$ python3 -q
>>> import numpy as np
>>> from numpy import linalg as LA
>>> np.set_printoptions(suppress=True, linewidth=200)
>>> X = np.load("arr.npy")
>>> X
array([[-0.74 ,  0.423,  0.33 , -0.053, -0.478,  0.266,  0.629, -0.312, -1.636],
       [-0.7  ,  0.4  ,  0.3  , -0.1  , -0.5  ,  0.3  ,  0.6  , -0.3  , -1.7  ],
       [ 1.3  ,  0.   ,  0.4  ,  1.4  , -0.6  ,  0.8  , -1.2  , -0.7  , -1.2  ],
       [-0.5  ,  2.5  , -0.4  , -2.5  , -0.3  ,  0.   , -0.9  , -1.4  , -0.5  ]])
>>> np.round(np.diff(X, axis=0), 3)
array([[ 0.04 , -0.023, -0.03 , -0.047, -0.022,  0.034, -0.029,  0.012, -0.064],
       [ 2.   , -0.4  ,  0.1  ,  1.5  , -0.1  ,  0.5  , -1.8  , -0.4  ,  0.5  ],
       [-1.8  ,  2.5  , -0.8  , -3.9  ,  0.3  , -0.8  ,  0.3  , -0.7  ,  0.7  ]])
>>> np.round(X.mean(axis=0), 3)
array([-0.16 ,  0.831,  0.158, -0.313, -0.47 ,  0.342, -0.218, -0.678, -1.259])
>>> np.round(X.sum(axis=0), 3)
array([-0.64 ,  3.323,  0.63 , -1.253, -1.878,  1.366, -0.871, -2.712, -5.036])
>>> X.shape
(4, 9)
>>> np.count_nonzero(X)
np.int64(34)
>>> np.unravel_index(np.abs(X).argmax(), X.shape)
(np.int64(3), np.int64(1))
>>> np.abs(X).max()
np.float64(2.5)
>>> np.round(LA.svd(X, compute_uv=False), 3)
array([4.165, 3.125, 2.413, 0.068])
>>> Uu, sig, VT = LA.svd(X)
>>> np.argmax(sig[:-1] / (sig[1:] + 1e-6)) + 1
np.int64(3)
>>> sig.round(3)
array([4.165, 3.125, 2.413, 0.068])
>>> Y = Uu[:, :3] @ np.diag(sig[:3]) @ VT[:3]
>>> round(float(np.abs(X - Y).max()), 3)
0.025
>>> round(float(LA.norm(X - Y) / LA.norm(X)), 3)
0.012
>>> vec = np.array([2, 4, 5, 1, 1, 2, 4, 1, 0])
>>> np.round(X @ np.ones(9), 3)
array([-1.571, -1.7  ,  0.2  , -4.   ])
>>> np.round(X @ vec, 3)
array([ 4.067,  3.8  ,  1.5  , -0.8  ])
>>> np.round(np.einsum("ij,j->i", X, vec), 3)
array([ 4.067,  3.8  ,  1.5  , -0.8  ])
>>> np.round((X * vec).sum(axis=1), 3)
array([ 4.067,  3.8  ,  1.5  , -0.8  ])
>>> X @ np.eye(9)[0]
array([-0.74, -0.7 ,  1.3 , -0.5 ])
>>> LA.norm(X @ vec) <= LA.norm(X, 2) * LA.norm(vec) + 1e-9
np.True_
>>> round(float(LA.norm(X, 2) / LA.norm(X)), 3)
0.726
>>> np.argsort(-LA.norm(X, axis=0).round(6), kind="stable")[:3]
array([3, 8, 1])
>>> C2 = X.T @ X
>>> np.round(np.diag(C2), 3)
array([2.978, 6.589, 0.519, 8.223, 0.928, 0.801, 3.006, 2.637, 7.256])
>>> round(float(np.trace(C2)), 3), round((X ** 2).sum(), 3)
(32.937, np.float64(32.937))
>>> LA.matrix_rank(C2)
np.int64(4)
>>> (X @ X.T).shape
(4, 4)
>>> J = np.load("w.npy")
>>> J
array([[ 1.573,  1.1  , -1.6  ,  0.9  ],
       [-2.039, -0.4  ,  2.   ,  0.6  ],
       [ 0.805,  0.1  , -0.8  , -0.7  ],
       [-2.658,  0.2  ,  2.7  ,  0.2  ],
       [-1.213,  0.8  ,  1.2  ,  0.   ],
       [-0.002, -0.3  ,  0.   , -0.9  ],
       [-0.18 , -1.4  ,  0.2  ,  0.6  ],
       [-0.383, -0.1  ,  0.4  ,  0.9  ],
       [ 0.095, -1.4  , -0.1  ,  0.3  ],
       [-0.029, -0.1  ,  0.   ,  2.4  ],
       [-0.427,  0.5  ,  0.4  , -0.9  ],
       [-0.523,  0.9  ,  0.5  ,  0.4  ],
       [ 1.123,  1.3  , -1.1  ,  0.5  ],
       [-0.385,  0.1  ,  0.4  ,  0.   ],
       [ 0.013, -0.6  ,  0.   , -0.6  ],
       [-0.192, -1.1  ,  0.2  , -2.4  ],
       [-1.094, -0.8  ,  1.1  ,  0.4  ],
       [-0.247,  1.2  ,  0.2  ,  0.3  ],
       [ 0.097,  0.2  , -0.1  , -0.1  ]])
>>> P = J @ LA.solve(J.T @ J, J.T)
>>> np.allclose(P @ P, P)
True
